In [1]: import numpy as np

In [2]: np.set_printoptions(precision=1, suppress=True, linewidth=200)

In [3]: def tidy(a):
   ...:     return np.round(a, 1) + 0
   ...: 

In [4]: X = np.load("m.npy")

In [5]: X
Out[5]: 
array([[6, 1, 3, 3, 2],
       [3, 6, 2, 1, 2],
       [1, 2, 4, 0, 3],
       [0, 3, 0, 5, 1],
       [2, 2, 0, 3, 5]])

In [6]: M2 = X[0, 0] * X[1:] - np.outer(X[1:, 0], X[0])

In [7]: M2
Out[7]: 
array([[ 0, 33,  3, -3,  6],
       [ 0, 11, 21, -3, 16],
       [ 0, 18,  0, 30,  6],
       [ 0, 10, -6, 12, 26]])

In [8]: tidy(X[:, 0] / X[0, 0])
Out[8]: array([1. , 0.5, 0.2, 0. , 0.3])

In [9]: tidy(np.linalg.det(X.T))
Out[9]: np.float64(2646.0)

In [10]: np.kron(np.eye(2, dtype=int), X)
Out[10]: 
array([[6, 1, 3, 3, 2, 0, 0, 0, 0, 0],
       [3, 6, 2, 1, 2, 0, 0, 0, 0, 0],
       [1, 2, 4, 0, 3, 0, 0, 0, 0, 0],
       [0, 3, 0, 5, 1, 0, 0, 0, 0, 0],
       [2, 2, 0, 3, 5, 0, 0, 0, 0, 0],
       [0, 0, 0, 0, 0, 6, 1, 3, 3, 2],
       [0, 0, 0, 0, 0, 3, 6, 2, 1, 2],
       [0, 0, 0, 0, 0, 1, 2, 4, 0, 3],
       [0, 0, 0, 0, 0, 0, 3, 0, 5, 1],
       [0, 0, 0, 0, 0, 2, 2, 0, 3, 5]])

In [11]: tidy(np.linalg.eigvals(X))
Out[11]: array([12.2+0.j ,  2.7+1.7j,  2.7-1.7j,  4.2+1.9j,  4.2-1.9j])

In [12]: M2 = np.array([[1, 3], [-3, -3]])

In [13]: C = np.kron(M2, X)

In [14]: C.shape
Out[14]: (10, 10)

In [15]: C
Out[15]: 
array([[  6,   1,   3,   3,   2,  18,   3,   9,   9,   6],
       [  3,   6,   2,   1,   2,   9,  18,   6,   3,   6],
       [  1,   2,   4,   0,   3,   3,   6,  12,   0,   9],
       [  0,   3,   0,   5,   1,   0,   9,   0,  15,   3],
       [  2,   2,   0,   3,   5,   6,   6,   0,   9,  15],
       [-18,  -3,  -9,  -9,  -6, -18,  -3,  -9,  -9,  -6],
       [ -9, -18,  -6,  -3,  -6,  -9, -18,  -6,  -3,  -6],
       [ -3,  -6, -12,   0,  -9,  -3,  -6, -12,   0,  -9],
       [  0,  -9,   0, -15,  -3,   0,  -9,   0, -15,  -3],
       [ -6,  -6,   0,  -9, -15,  -6,  -6,   0,  -9, -15]])

In [16]: tidy(np.linalg.norm(C, 2)), tidy(np.linalg.norm(M2, 2) * np.linalg.norm(X, 2))
Out[16]: (np.float64(63.7), np.float64(63.7))

In [17]: np.linalg.matrix_rank(C)
Out[17]: np.int64(10)

In [18]: q, Rm = np.linalg.qr(X)

In [19]: tidy(q @ Rm)
Out[19]: 
array([[6., 1., 3., 3., 2.],
       [3., 6., 2., 1., 2.],
       [1., 2., 4., 0., 3.],
       [0., 3., 0., 5., 1.],
       [2., 2., 0., 3., 5.]])

In [20]: tidy(q.T @ q)
Out[20]: 
array([[1., 0., 0., 0., 0.],
       [0., 1., 0., 0., 0.],
       [0., 0., 1., 0., 0.],
       [0., 0., 0., 1., 0.],
       [0., 0., 0., 0., 1.]])

In [21]: tidy(Rm)
Out[21]: 
array([[-7.1, -4.2, -4. , -3.8, -4.4],
       [ 0. , -6. , -1. , -2.3, -2.4],
       [ 0. ,  0. , -3.5,  1.9, -0.6],
       [ 0. ,  0. ,  0. , -4.5, -1.5],
       [ 0. ,  0. ,  0. ,  0. ,  3.9]])

In [22]: u = np.array([-4, -4, 4])

In [23]: arr = np.array([np.roll(u, i) for i in range(3)])

In [24]: arr
Out[24]: 
array([[-4, -4,  4],
       [ 4, -4, -4],
       [-4,  4, -4]])

In [25]: W1 = np.array([[0, -2], [0, 2], [-1, 0]])

In [26]: beta = np.array([2, -7])

In [27]: H = np.maximum(arr @ W1 + beta, 0)

In [28]: (H > 0).astype(int)
Out[28]: 
array([[0, 0],
       [1, 0],
       [1, 1]])

In [29]: tidy((H > 0).mean(axis=0))
Out[29]: array([0.7, 0.3])

In [30]: np.linalg.matrix_rank(H)
Out[30]: np.int64(2)

In [31]: H
Out[31]: 
array([[0, 0],
       [6, 0],
       [6, 9]])

In [32]: C = np.array([[0, -3], [3, 0]])

In [33]: H @ C
Out[33]: 
array([[  0,   0],
       [  0, -18],
       [ 27, -18]])

In [34]: (H @ C).round(6).argmax(axis=1)
Out[34]: array([0, 0, 0])

In [35]: W1 @ C
Out[35]: 
array([[-6,  0],
       [ 6,  0],
       [ 0,  3]])

In [36]: np.sort(np.abs(np.fft.fft(arr[0]))), tidy(np.sort(np.linalg.svd(arr, compute_uv=False)))
Out[36]: (array([4., 8., 8.]), array([4., 8., 8.]))

In [37]: (arr @ arr)[0]
Out[37]: array([-16,  48, -16])

In [38]: arr @ np.ones(3)
Out[38]: array([-4., -4., -4.])

In [39]: arr @ (-1.0) ** np.arange(3)
Out[39]: array([  4.,   4., -12.])

In [40]: ang = np.radians(36)

In [41]: Rm = np.eye(3)

In [42]: Rm[0, 0] = Rm[1, 1] = np.cos(ang)

In [43]: Rm[0, 1], Rm[1, 0] = -np.sin(ang), np.sin(ang)

In [44]: tidy(Rm)
Out[44]: 
array([[ 0.8, -0.6,  0. ],
       [ 0.6,  0.8,  0. ],
       [ 0. ,  0. ,  1. ]])

In [45]: M2 = arr @ Rm.T

In [46]: tidy(M2)
Out[46]: 
array([[-0.9, -5.6,  4. ],
       [ 5.6, -0.9, -4. ],
       [-5.6,  0.9, -4. ]])

In [47]: F = np.array([[0, 0, 1, 0, 0],
    ...:     [0, 0, 1, 0, 0],
    ...:     [1, 1, 0, 1, 1],
    ...:     [0, 0, 1, 0, 0],
    ...:     [0, 0, 1, 0, 0]])

In [48]: ev, vecs = np.linalg.eigh(F)

In [49]: tidy(np.abs(vecs[:, -1]))
Out[49]: array([0.4, 0.4, 0.7, 0.4, 0.4])

In [50]: np.unique(ev.round(6) + 0, return_counts=True)[1]
Out[50]: array([1, 3, 1])

In [51]: np.abs(vecs[:, -1]).round(6).argmax()
Out[51]: np.int64(2)

In [52]: tidy(vecs.T @ F @ vecs)
Out[52]: 
array([[-2.,  0.,  0.,  0.,  0.],
       [ 0.,  0.,  0.,  0.,  0.],
       [ 0.,  0.,  0.,  0.,  0.],
       [ 0.,  0.,  0.,  0.,  0.],
       [ 0.,  0.,  0.,  0.,  2.]])

In [53]: tidy(np.linalg.eigvalsh(F @ F))
Out[53]: array([0., 0., 0., 4., 4.])

In [54]: tidy(np.linalg.eigvalsh(F + 4 * np.eye(5)))
Out[54]: array([2., 4., 4., 4., 6.])

In [55]: tidy(ev)
Out[55]: array([-2.,  0.,  0.,  0.,  2.])

In [56]: tidy(np.linalg.norm(F, 1)), tidy(np.linalg.norm(F, np.inf))
Out[56]: (np.float64(4.0), np.float64(4.0))

In [57]: tidy(np.linalg.norm(F[3] - F[1]))
Out[57]: np.float64(0.0)

In [58]: tidy(np.linalg.norm(F, "nuc"))
Out[58]: np.float64(4.0)

In [59]: tidy(np.linalg.norm(F[3], 1)), tidy(np.linalg.norm(F[3], np.inf))
Out[59]: (np.float64(1.0), np.float64(1.0))

In [60]: tidy(np.linalg.norm(F) ** 2 / np.linalg.norm(F, 2) ** 2)
Out[60]: np.float64(2.0)

In [61]: F[3] @ F[1]
Out[61]: np.int64(1)

In [62]: ev, vecs = np.linalg.eigh(F)

In [63]: vec = np.array([-4, 0, -8, 7, -5])

In [64]: tidy(vec @ F @ vec / (vec @ vec)), ev[0], ev[-1]
Out[64]: (np.float64(0.2), np.float64(-2.0), np.float64(2.0))

In [65]: np.abs(F).sum(axis=1).max(), np.abs(ev).max()
Out[65]: (np.int64(4), np.float64(2.0))

In [66]: vec @ F @ vec
Out[66]: np.int64(32)

In [67]: tidy(np.linalg.eigvalsh(F[1:, 1:]))
Out[67]: array([-1.7,  0. ,  0. ,  1.7])

In [68]: E = np.load("out8.npy")

In [69]: E
Out[69]: 
array([[0.1, 2. , 3. , 0. ],
       [0. , 3.1, 0. , 2. ],
       [1. , 2. , 2.1, 3. ],
       [0. , 2. , 3. , 0.1]])

In [70]: ev, vecs = np.linalg.eig(E)

In [71]: tidy(np.sort(np.linalg.eigvals(E.T)))
Out[71]: array([-2.7,  0.1,  2.1,  5.9])

In [72]: rng = np.random.default_rng(84706)

In [73]: M2 = F + rng.integers(-2, 3, (5, 2)) @ rng.integers(-2, 3, (2, 5))

In [74]: M2
Out[74]: 
array([[ 0,  0,  1,  0,  0],
       [ 4, -8,  3, -6, -4],
       [ 3,  3,  1,  1, -1],
       [-2,  0,  0,  1,  2],
       [ 4, -4,  3, -4, -4]])

In [75]: np.abs(M2 - F).sum(axis=1)
Out[75]: array([ 0, 24,  7,  6, 18])

In [76]: tidy(np.linalg.svd(M2 - F, compute_uv=False))
Out[76]: array([14.3,  4.6,  0. ,  0. ,  0. ])

In [77]: [round(float(x), 1) for x in np.linalg.svd(M2, compute_uv=False)[:3]]
Out[77]: [14.6, 5.3, 1.5]

In [78]: tidy(np.linalg.norm(M2, 2) / np.linalg.norm(M2))
Out[78]: np.float64(0.9)

In [79]: np.linalg.cond(M2) > 100
Out[79]: np.True_

In [80]: [round(float(x), 1) for x in np.linalg.svd(E, compute_uv=False)[:3]]
Out[80]: [6.7, 3.2, 1.7]

In [81]: tidy(np.linalg.norm(E, 2) / np.linalg.norm(E))
Out[81]: np.float64(0.9)

In [82]: np.linalg.lstsq(F[:-1].T, F[-1])[2]
Out[82]: np.int32(2)

In [83]: tidy(np.trace(np.linalg.pinv(F) @ F))
Out[83]: np.float64(2.0)

In [84]: J = np.eye(4, dtype=int)[rng.permutation(4)] * np.array([-1, 1, 3, 2])

In [85]: J
Out[85]: 
array([[-1,  0,  0,  0],
       [ 0,  0,  3,  0],
       [ 0,  1,  0,  0],
       [ 0,  0,  0,  2]])

In [86]: np.unravel_index(np.abs(J).argmax(), J.shape)
Out[86]: (np.int64(1), np.int64(2))

In [87]: J.sum(axis=1)
Out[87]: array([-1,  3,  1,  2])

In [88]: np.abs(J).max()
Out[88]: np.int64(3)

In [89]: J.sum(axis=0)
Out[89]: array([-1,  1,  3,  2])

In [90]: np.linalg.matrix_rank(J)
Out[90]: np.int64(4)

In [91]: np.count_nonzero(J)
Out[91]: np.int64(4)

In [92]: np.einsum("ii->", J)
Out[92]: np.int64(1)

In [93]: tidy(np.linalg.det(J[::-1]))
Out[93]: np.float64(6.0)

In [94]: tidy(np.linalg.eigvals(J))
Out[94]: array([ 1.7, -1.7, -1. ,  2. ])

In [95]: vec = np.array([-6, 0, -7, 7])

In [96]: target = J @ vec

In [97]: beta, lr = np.zeros(4), 1 / np.linalg.norm(J, 2) ** 2

In [98]: for i in range(12):
    ...:     beta -= lr * J.T @ (J @ beta - target)
    ...:     if i % 2 == 0: print(i, round(np.linalg.norm(J @ beta - target), 1))
    ...: 
0 9.4
2 4.8
4 3.4
6 2.6
8 2.1
10 1.6

In [99]: tidy(np.linalg.cond(J))
Out[99]: np.float64(3.0)

In [100]: tidy(beta)
Out[100]: array([-4.5,  0. , -7. ,  7. ])

In [101]: u = np.array([2, 1, 1, 2])

In [102]: M2 = J + np.outer(u, np.eye(4)[2])

In [103]: np.linalg.matrix_rank(np.linalg.inv(M2) - np.linalg.inv(J), tol=1e-8)
Out[103]: np.int64(1)

In [104]: tidy(np.linalg.det(M2) / np.linalg.det(J)), tidy(1 + np.linalg.solve(J, u)[2])
Out[104]: (np.float64(1.3), np.float64(1.3))

In [105]: M2
Out[105]: 
array([[-1.,  0.,  2.,  0.],
       [ 0.,  0.,  4.,  0.],
       [ 0.,  1.,  1.,  0.],
       [ 0.,  0.,  2.,  2.]])
